% ipython --no-banner

In [1]: import numpy as np

In [2]: np.set_printoptions(precision=2, suppress=True, linewidth=160, floatmode="fixed")

In [3]: A = np.load("out19.npy")

In [4]: print(A)
[[  0 -15 -13   8]
 [ 15   0 -10   8]
 [ 13  10   0   0]
 [ -8  -8   0   0]]

In [5]: rng = np.random.default_rng(88294)

In [6]: labels = rng.permutation(4)

In [7]: print(labels)
[3 1 2 0]

In [8]: Y = A[labels][:, labels]

In [9]: print(Y)
[[  0  -8   0  -8]
 [  8   0 -10  15]
 [  0  10   0  13]
 [  8 -15 -13   0]]

In [10]: print(np.trace(Y))
0

In [11]: print(round(np.linalg.det(Y), 2), round(np.linalg.det(A[labels]), 2))
576.0 -576.0

In [12]: print(np.allclose(Y, A))
False

In [13]: print(np.diag(Y))
[0 0 0 0]

In [14]: K = np.loadtxt("w.csv", delimiter=",")

In [15]: print(K)
[[4.00 6.00 2.00 3.00]
 [3.00 4.00 6.00 2.00]
 [2.00 3.00 4.00 6.00]
 [6.00 2.00 3.00 4.00]]

In [16]: Y = np.array([[-1, 2], [2, 1], [-1, 3], [-3, -3]])

In [17]: print(Y.T @ K.T)
[[ -3.00  -7.00 -18.00 -17.00]
 [ 11.00  22.00   1.00  11.00]]

In [18]: print(np.einsum("ij->j", K))
[15.00 15.00 15.00 15.00]

In [19]: print(K @ Y)
[[ -3.00  11.00]
 [ -7.00  22.00]
 [-18.00   1.00]
 [-17.00  11.00]]

In [20]: print(np.allclose(K @ K.T, K.T @ K))
True

In [21]: print(np.round(np.linalg.det(K[::-1]), 2))
-585.0

In [22]: print(np.linalg.eigvals(K))
[15.00+0.00j -3.00+0.00j  2.00+3.00j  2.00-3.00j]

In [23]: print(np.kron(np.eye(2, dtype=int), K))
[[4.00 6.00 2.00 3.00 0.00 0.00 0.00 0.00]
 [3.00 4.00 6.00 2.00 0.00 0.00 0.00 0.00]
 [2.00 3.00 4.00 6.00 0.00 0.00 0.00 0.00]
 [6.00 2.00 3.00 4.00 0.00 0.00 0.00 0.00]
 [0.00 0.00 0.00 0.00 4.00 6.00 2.00 3.00]
 [0.00 0.00 0.00 0.00 3.00 4.00 6.00 2.00]
 [0.00 0.00 0.00 0.00 2.00 3.00 4.00 6.00]
 [0.00 0.00 0.00 0.00 6.00 2.00 3.00 4.00]]

In [24]: print(round(np.linalg.det(K.T), 2))
-585.0

In [25]: Y = np.linalg.inv(K)

In [26]: print(np.allclose(Y, K.T))
False

In [27]: print(np.linalg.inv(Y))
[[4.00 6.00 2.00 3.00]
 [3.00 4.00 6.00 2.00]
 [2.00 3.00 4.00 6.00]
 [6.00 2.00 3.00 4.00]]

In [28]: proj = np.triu(np.array([[6, 2, 8, 2], [0, 6, 1, 3], [7, 4, 8, 9], [9, 8, 6, 8]]), 1) + np.eye(4)

In [29]: Y = proj @ K @ np.linalg.inv(proj)

In [30]: print(Y)
[[  38.00  -34.00 -218.00 2051.00]
 [  23.00  -33.00 -132.00 1261.00]
 [  56.00  -91.00 -326.00 3137.00]
 [   6.00  -10.00  -35.00  337.00]]

In [31]: print(np.poly(Y))
[   1.00  -16.00   16.00   24.00 -585.00]

In [32]: print(proj @ K - K @ proj)
[[ 34.00  28.00  12.00  16.00]
 [ 20.00   3.00 -15.00 -54.00]
 [ 54.00  14.00   8.00 -13.00]
 [  0.00 -12.00 -50.00 -45.00]]

In [33]: F = np.array([[2.21, -0.01, -0.73, -0.33, 0.56],
    ...:     [-0.01, 2.87, 0.19, 0.21, 0.4],
    ...:     [-0.73, 0.19, 2.0, -0.65, -0.11],
    ...:     [-0.33, 0.21, -0.65, 2.5, -0.42],
    ...:     [0.56, 0.4, -0.11, -0.42, 1.42]])

In [34]: print(F)
[[ 2.21 -0.01 -0.73 -0.33  0.56]
 [-0.01  2.87  0.19  0.21  0.40]
 [-0.73  0.19  2.00 -0.65 -0.11]
 [-0.33  0.21 -0.65  2.50 -0.42]
 [ 0.56  0.40 -0.11 -0.42  1.42]]

In [35]: Y = F / np.linalg.norm(F, axis=1, keepdims=True)

In [36]: C2 = Y @ Y.T

In [37]: print(np.round(np.degrees(np.arccos(np.clip(C2[0, 3], -1, 1))), 2))
101.89

In [38]: print(C2[0].round(2) + 0)
[ 1.00  0.00 -0.54 -0.21  0.57]
